% ipython --no-banner

In [1]: import numpy as np

In [2]: np.set_printoptions(precision=2, suppress=True, linewidth=100)

In [3]: def tidy(a):
   ...:     return np.round(a, 2) + 0
   ...: 

In [4]: theta = np.deg2rad(60)

In [5]: J = np.eye(4)

In [6]: J[np.ix_([0, 3], [0, 3])] = [[np.cos(theta), -np.sin(theta)], [np.sin(theta), np.cos(theta)]]

In [7]: tidy(J)
Out[7]: 
array([[ 0.5 ,  0.  ,  0.  , -0.87],
       [ 0.  ,  1.  ,  0.  ,  0.  ],
       [ 0.  ,  0.  ,  1.  ,  0.  ],
       [ 0.87,  0.  ,  0.  ,  0.5 ]])

In [8]: (np.linalg.matrix_power((J != 0) + (J.T != 0) + np.eye(4), 4) > 0).astype(int)
Out[8]: 
array([[1, 0, 0, 1],
       [0, 1, 0, 0],
       [0, 0, 1, 0],
       [1, 0, 0, 1]])

In [9]: tidy(J @ J)
Out[9]: 
array([[-0.5 ,  0.  ,  0.  , -0.87],
       [ 0.  ,  1.  ,  0.  ,  0.  ],
       [ 0.  ,  0.  ,  1.  ,  0.  ],
       [ 0.87,  0.  ,  0.  , -0.5 ]])

In [10]: (J != 0).astype(int)
Out[10]: 
array([[1, 0, 0, 1],
       [0, 1, 0, 0],
       [0, 0, 1, 0],
       [1, 0, 0, 1]])

In [11]: X = np.load("w.npy")

In [12]: X
Out[12]: 
array([[0, 1, 0, 0],
       [0, 0, 0, 1],
       [1, 0, 0, 0],
       [0, 0, 1, 0]])

In [13]: X @ X.T
Out[13]: 
array([[1, 0, 0, 0],
       [0, 1, 0, 0],
       [0, 0, 1, 0],
       [0, 0, 0, 1]])

In [14]: np.count_nonzero(X)
Out[14]: np.int64(4)

In [15]: tidy(np.linalg.svd(X, compute_uv=False))
Out[15]: array([1., 1., 1., 1.])

In [16]: np.unravel_index(np.abs(X).argmax(), X.shape)
Out[16]: (np.int64(0), np.int64(1))

In [17]: X.mean(axis=0)
Out[17]: array([0.25, 0.25, 0.25, 0.25])

In [18]: B = np.array([[3], [1], [1], [0], [2]])

In [19]: Z = np.array([[4, 5, -2]])

In [20]: rng = np.random.default_rng(1635)

In [21]: feats = B @ Z + 0.3 * rng.normal(size=(5, 3))

In [22]: tidy(feats)
Out[22]: 
array([[11.91, 15.42, -6.07],
       [ 3.83,  5.11, -2.21],
       [ 3.67,  5.55, -2.5 ],
       [ 0.21,  0.74, -0.22],
       [ 7.8 , 10.13, -4.03]])

In [23]: np.argsort(-np.linalg.norm(feats, axis=0).round(6), kind="stable")[:3]
Out[23]: array([1, 0, 2])

In [24]: round(np.log10(np.linalg.cond(feats)))
Out[24]: 2

In [25]: Q, r_ = np.linalg.qr(J)

In [26]: abs(r_[0, 0]), tidy(np.linalg.norm(J[:, 0]))
Out[26]: (np.float64(1.0), np.float64(1.0))

In [27]: np.abs(np.diag(r_))
Out[27]: array([1., 1., 1., 1.])

In [28]: r_
Out[28]: 
array([[-1.,  0.,  0.,  0.],
       [ 0.,  1.,  0.,  0.],
       [ 0.,  0.,  1.,  0.],
       [ 0.,  0.,  0.,  1.]])

In [29]: tidy(Q.T @ Q)
Out[29]: 
array([[1., 0., 0., 0.],
       [0., 1., 0., 0.],
       [0., 0., 1., 0.],
       [0., 0., 0., 1.]])

In [30]: Q.shape, r_.shape
Out[30]: ((4, 4), (4, 4))

In [31]: tidy(Q)
Out[31]: 
array([[-0.5 ,  0.  ,  0.  , -0.87],
       [ 0.  ,  1.  ,  0.  ,  0.  ],
       [ 0.  ,  0.  ,  1.  ,  0.  ],
       [-0.87,  0.  ,  0.  ,  0.5 ]])

In [32]: mat = np.loadtxt("layer3.csv", delimiter=",")

In [33]: mat
Out[33]: 
array([[-1.4 ,  2.24,  0.5 ,  0.7 ],
       [ 0.5 , -3.25,  0.9 , -1.1 ],
       [ 0.1 , -1.8 ,  1.7 , -0.6 ],
       [ 1.2 , -1.56, -0.9 , -0.5 ],
       [ 1.2 , -1.45,  0.5 , -0.5 ],
       [-1.3 ,  7.39,  0.6 ,  2.5 ],
       [-0.6 , -4.45, -2.2 , -1.5 ],
       [ 0.3 ,  4.15, -0.5 ,  1.4 ],
       [-1.  , -1.5 , -0.8 , -0.5 ],
       [-1.5 ,  0.37, -2.2 ,  0.1 ],
       [-1.  , -0.85,  0.3 , -0.3 ],
       [-0.1 ,  3.98, -1.1 ,  1.3 ],
       [ 1.7 ,  2.68, -1.3 ,  0.9 ],
       [ 0.9 ,  0.05,  0.  ,  0.  ],
       [-1.7 , -2.73, -0.7 , -0.9 ],
       [-0.6 , -1.12,  0.7 , -0.4 ],
       [ 1.1 ,  0.68,  0.  ,  0.2 ],
       [ 1.7 , -1.29,  0.6 , -0.4 ],
       [ 1.6 ,  1.63, -0.7 ,  0.5 ],
       [ 0.5 , -0.23, -1.  , -0.1 ]])

In [34]: B = mat / np.sqrt((mat ** 2).mean(axis=1, keepdims=True))

In [35]: tidy(np.linalg.norm(B, axis=1))
Out[35]: array([2., 2., 2., 2., 2., 2., 2., 2., 2., 2., 2., 2., 2., 2., 2., 2., 2., 2., 2., 2.])
